In [1]: import numpy as np

In [2]: np.set_printoptions(precision=3, suppress=True, linewidth=160, floatmode="fixed")

In [3]: rnd = lambda a: np.round(a, 3) + 0

In [4]: feats = np.load("case8.npy")

In [5]: feats
Out[5]: 
array([[ 0.510, -0.131, -1.331],
       [ 0.500, -0.100, -1.300],
       [ 0.800, -1.300,  0.300]])

In [6]: [round(float(x), 3) for x in np.linalg.svd(feats, compute_uv=False)[:3]]
Out[6]: [2.008, 1.545, 0.012]

In [7]: np.linalg.matrix_rank(feats, rtol=0.1)
Out[7]: np.int64(2)

In [8]: rnd(np.abs(np.linalg.svd(feats)[2][-1]))
Out[8]: array([0.795, 0.549, 0.257])

In [9]: Uu, sig, vt = np.linalg.svd(feats)

In [10]: rnd(sig)
Out[10]: array([2.008, 1.545, 0.012])

In [11]: A2 = Uu[:, :2] @ np.diag(sig[:2]) @ vt[:2]

In [12]: rnd(np.linalg.norm(feats - A2, 2)), rnd(sig[2])
Out[12]: (np.float64(0.012), np.float64(0.012))

In [13]: x0 = np.array([1, 0, 0])

In [14]: y = feats @ x0

In [15]: y
Out[15]: array([0.510, 0.500, 0.800])

In [16]: rnd(np.linalg.solve(feats.T, feats[1]))
Out[16]: array([0.000, 1.000, 0.000])

In [17]: rnd(np.linalg.solve(feats, y + feats[:, 1]))
Out[17]: array([1.000, 1.000, 0.000])

In [18]: rnd(np.linalg.solve(feats, y))
Out[18]: array([1.000, 0.000, 0.000])

In [19]: f, r1 = feats[1], feats[2]

In [20]: f @ r1
Out[20]: np.float64(0.14)

In [21]: p = (f @ r1) / (f @ f) * f

In [22]: rnd(np.linalg.norm(f + r1) ** 2 + np.linalg.norm(f - r1) ** 2)
Out[22]: np.float64(8.74)

In [23]: rnd(np.outer(f, r1))
Out[23]: 
array([[ 0.400, -0.650,  0.150],
       [-0.080,  0.130, -0.030],
       [-1.040,  1.690, -0.390]])

In [24]: rnd((r1 - p) @ f)
Out[24]: np.float64(0.0)

In [25]: rnd(p)
Out[25]: array([ 0.036, -0.007, -0.093])

In [26]: X = np.array([[3, 0, 0, 0], [4, 5, 0, 0], [3, 1, 4, 0], [3, 2, 0, 2]])

In [27]: def softmax(z):
    ...:     e = np.exp(z - z.max(axis=-1, keepdims=True))
    ...:     return e / e.sum(axis=-1, keepdims=True)
    ...: 

In [28]: rnd(softmax(X[0]))
Out[28]: array([0.870, 0.043, 0.043, 0.043])

In [29]: rnd(softmax(X[0] + -2))
Out[29]: array([0.870, 0.043, 0.043, 0.043])

In [30]: S = X @ X.T / np.sqrt(4)

In [31]: rnd(softmax(S)[0] @ X)
Out[31]: array([3.599, 3.396, 0.535, 0.267])

In [32]: rnd(softmax(S + np.triu(np.full(S.shape, -np.inf), 1)))
Out[32]: 
array([[1.000, 0.000, 0.000, 0.000],
       [0.000, 1.000, 0.000, 0.000],
       [0.000, 0.011, 0.989, 0.000],
       [0.001, 0.919, 0.004, 0.075]])

In [33]: rnd(softmax(S))
Out[33]: 
array([[0.134, 0.599, 0.134, 0.134],
       [0.000, 1.000, 0.000, 0.000],
       [0.000, 0.011, 0.988, 0.001],
       [0.001, 0.919, 0.004, 0.075]])

In [34]: A2 = np.inv(X)
AttributeError: module 'numpy' has no attribute 'inv'


In [35]: A2 = np.linalg.inv(X)

In [36]: rnd(np.linalg.inv(A2))
Out[36]: 
array([[3.000, 0.000, 0.000, 0.000],
       [4.000, 5.000, 0.000, 0.000],
       [3.000, 1.000, 4.000, 0.000],
       [3.000, 2.000, 0.000, 2.000]])

In [37]: rnd(np.linalg.slogdet(X)[0])
Out[37]: np.float64(1.0)

In [38]: rnd(X @ A2)
Out[38]: 
array([[1.000, 0.000, 0.000, 0.000],
       [0.000, 1.000, 0.000, 0.000],
       [0.000, 0.000, 1.000, 0.000],
       [0.000, 0.000, 0.000, 1.000]])

In [39]: np.allclose(A2, X.T)
Out[39]: False

In [40]: rnd(np.linalg.det(X) * np.linalg.det(A2))
Out[40]: np.float64(1.0)

In [41]: rnd(np.linalg.det(X) * A2)
Out[41]: 
array([[ 40.000,   0.000,   0.000,   0.000],
       [-32.000,  24.000,   0.000,   0.000],
       [-22.000,  -6.000,  30.000,   0.000],
       [-28.000, -24.000,   0.000,  60.000]])

In [42]: W0 = np.loadtxt("layer1.csv", delimiter=",")

In [43]: W0
Out[43]: 
array([[-2.000,  0.000,  0.000,  0.000,  0.000],
       [ 0.000, -1.000,  0.000,  0.000,  0.000],
       [ 0.000,  0.000, -1.000,  0.000,  0.000],
       [ 0.000,  0.000,  0.000,  0.000,  0.000],
       [ 0.000,  0.000,  0.000,  0.000,  2.000]])

In [44]: (W0 != 0).astype(int)
Out[44]: 
array([[1, 0, 0, 0, 0],
       [0, 1, 0, 0, 0],
       [0, 0, 1, 0, 0],
       [0, 0, 0, 0, 0],
       [0, 0, 0, 0, 1]])

In [45]: (np.linalg.matrix_power((W0 != 0) + (W0.T != 0) + np.eye(5), 5) > 0).astype(int)
Out[45]: 
array([[1, 0, 0, 0, 0],
       [0, 1, 0, 0, 0],
       [0, 0, 1, 0, 0],
       [0, 0, 0, 1, 0],
       [0, 0, 0, 0, 1]])

In [46]: np.flatnonzero(np.linalg.matrix_power((W0 != 0) + (W0.T != 0) + np.eye(5), 5)[2])
Out[46]: array([2])

In [47]: W0 @ W0
Out[47]: 
array([[4.000, 0.000, 0.000, 0.000, 0.000],
       [0.000, 1.000, 0.000, 0.000, 0.000],
       [0.000, 0.000, 1.000, 0.000, 0.000],
       [0.000, 0.000, 0.000, 0.000, 0.000],
       [0.000, 0.000, 0.000, 0.000, 4.000]])

In [48]: rnd(np.linalg.det(W0))
Out[48]: np.float64(0.0)

In [49]: rnd(np.linalg.norm(W0, 2) / np.linalg.norm(W0))
Out[49]: np.float64(0.632)

In [50]: [round(float(x), 3) for x in np.linalg.svd(W0, compute_uv=False)[:3]]
Out[50]: [2.0, 2.0, 1.0]
